$ python3 -q
>>> import numpy as np
>>> from numpy import linalg as LA
>>> np.set_printoptions(suppress=True, linewidth=100)
>>> A = np.load("data.npy")
>>> A
array([[-2.5,  1.1,  0.4],
       [-3.6,  0.1,  0.1],
       [ 1.7,  3. ,  0.8],
       [-3.6, -0.1, -0.3],
       [-1.2,  1.4, -0.7],
       [ 0.1, -1.3,  0.4],
       [ 3.5, -2.1, -1.3],
       [ 0.5, -0.4,  0.2],
       [-5.1, -1.4,  1.1],
       [ 2.8,  2. , -0.1],
       [ 1.8, -3. , -1.1],
       [-6.3,  1.6,  0.1],
       [-0.3, -1.9, -0.6],
       [-8.2,  0.7,  2.2],
       [ 1.5, -2.8, -0.4],
       [ 5. , -1.9, -0.6],
       [-2.8,  1.1,  0.1],
       [ 2.9,  1.3, -0.5]])
>>> dist = LA.norm(A[:, None] - A[None], axis=-1)
>>> dist[4].round(1)
array([1.7, 2.8, 3.6, 2.9, 0. , 3.2, 5.9, 2.6, 5.1, 4.1, 5.3, 5.2, 3.4, 7.6, 5. , 7. , 1.8, 4.1])
>>> LA.matrix_rank(dist ** 2)
np.int64(5)
>>> (dist + 1e9 * np.eye(18)).round(6).argmin(axis=1)
array([16,  3,  9,  1,  0,  7, 15,  5,  1, 17, 14, 13,  5, 11, 10,  6,  0,  9])
>>> dist.mean(axis=1).argmax()
np.int64(13)
>>> idx = A[:, 1] > np.median(A[:, 1])
>>> r0 = A[idx].mean(axis=0) - A[~idx].mean(axis=0)
>>> np.argsort(-np.abs(r0).round(6), kind="stable")
array([1, 0, 2])
>>> round(float((((A - A.mean(axis=0)) @ r0 > 0) == idx).mean()), 1)
0.8
>>> ((A - A.mean(axis=0)) @ r0 > 0).astype(int)
array([1, 1, 1, 1, 1, 0, 0, 0, 1, 0, 0, 1, 0, 1, 0, 0, 1, 0])
>>> r0.round(1)
array([-2.3,  3. ,  0.6])
>>> q, evecs = LA.qr(A[:, :1])[0], LA.qr(A[:, 1:])[0]
>>> sig = LA.svd(q.T @ evecs, compute_uv=False)
>>> np.round(np.degrees(np.arccos(sig.clip(0, 1))), 1)
array([49.5])
>>> W0 = np.load("mat.npy")
>>> W0.round(1)
array([[-1.2, -0.1,  0.2, -1. ],
       [-0.1, -0.3,  1.5,  0.1],
       [ 0.2,  1.5, -0.6, -0.2],
       [-1. ,  0.1, -0.2, -0.8]])
>>> U, sig, Vt = LA.svd(W0)
>>> np.argmax(sig[:-1] / (sig[1:] + 1e-6)) + 1
np.int64(3)
>>> sig.round(1) + 0
array([2., 2., 1., 0.])
>>> B = U[:, :3] @ np.diag(sig[:3]) @ Vt[:3]
>>> LA.matrix_rank(B)
np.int64(3)
>>> LA.matrix_rank(W0, rtol=0.05)
np.int64(3)
>>> blk = np.stack([W0, 3 * W0, W0[::-1]])
>>> np.round(np.einsum("bij,cij->bc", blk, blk), 1)
array([[ 9. , 27. ,  0.9],
       [27. , 81. ,  2.8],
       [ 0.9,  2.8,  9. ]])
>>> (blk @ W0.T).shape
(3, 4, 4)
>>> np.round(LA.det(blk), 1) + 0
array([0., 0., 0.])
